% ipython --no-banner

In [1]: import numpy as np

In [2]: np.set_printoptions(suppress=True, linewidth=140)

In [3]: J = np.array([[1, -2, 4, -8],
   ...:     [1, -1, 1, -1],
   ...:     [1, 0, 0, 0],
   ...:     [1, 1, 1, 1],
   ...:     [1, 2, 4, 8],
   ...:     [1, 3, 9, 27],
   ...:     [1, 4, 16, 64],
   ...:     [1, 5, 25, 125],
   ...:     [1, 6, 36, 216]])

In [4]: J
Out[4]: 
array([[  1,  -2,   4,  -8],
       [  1,  -1,   1,  -1],
       [  1,   0,   0,   0],
       [  1,   1,   1,   1],
       [  1,   2,   4,   8],
       [  1,   3,   9,  27],
       [  1,   4,  16,  64],
       [  1,   5,  25, 125],
       [  1,   6,  36, 216]])

In [5]: # column 3 dominates

In [6]: U, sv, Vh = np.linalg.svd(J, full_matrices=False)

In [7]: round(np.sqrt((sv ** 2).sum()), 1), round(float(np.linalg.norm(J)), 1)
Out[7]: (np.float64(263.9), 263.9)

In [8]: np.round(sv / sv[0], 1) + 0
Out[8]: array([1., 0., 0., 0.])

In [9]: np.abs(U[:, 0]).round(6).argmax()
Out[9]: np.int64(8)

In [10]: U.shape, sv.shape, Vh.shape
Out[10]: ((9, 4), (4,), (4, 4))

In [11]: np.round(np.abs(Vh[0]), 1) + 0
Out[11]: array([0. , 0. , 0.2, 1. ])

In [12]: np.round(U.T @ U, 1) + 0
Out[12]: 
array([[1., 0., 0., 0.],
       [0., 1., 0., 0.],
       [0., 0., 1., 0.],
       [0., 0., 0., 1.]])

In [13]: (sv > 1e-8).sum()
Out[13]: np.int64(4)

In [14]: U, sv, Vh = np.linalg.svd(J)

In [15]: np.argmax(sv[:-1] / (sv[1:] + 1e-6)) + 1
Out[15]: np.int64(1)

In [16]: other = U[:, :1] @ np.diag(sv[:1]) @ Vh[:1]

In [17]: round(float(np.abs(J - other).max()), 1)
Out[17]: 5.3

In [18]: round(np.linalg.norm(J - other, 2), 1), round(sv[1], 1)
Out[18]: (np.float64(9.7), np.float64(9.7))

In [19]: np.linalg.matrix_rank(other)
Out[19]: np.int64(1)

In [20]: np.round(np.linalg.norm(J[1], 1), 1), np.round(np.linalg.norm(J[1], np.inf), 1)
Out[20]: (np.float64(4.0), np.float64(1.0))

In [21]: np.round(np.linalg.norm(J, 2), 1)
Out[21]: np.float64(263.7)

In [22]: np.linalg.norm(J, axis=1).argmax()
Out[22]: np.int64(8)
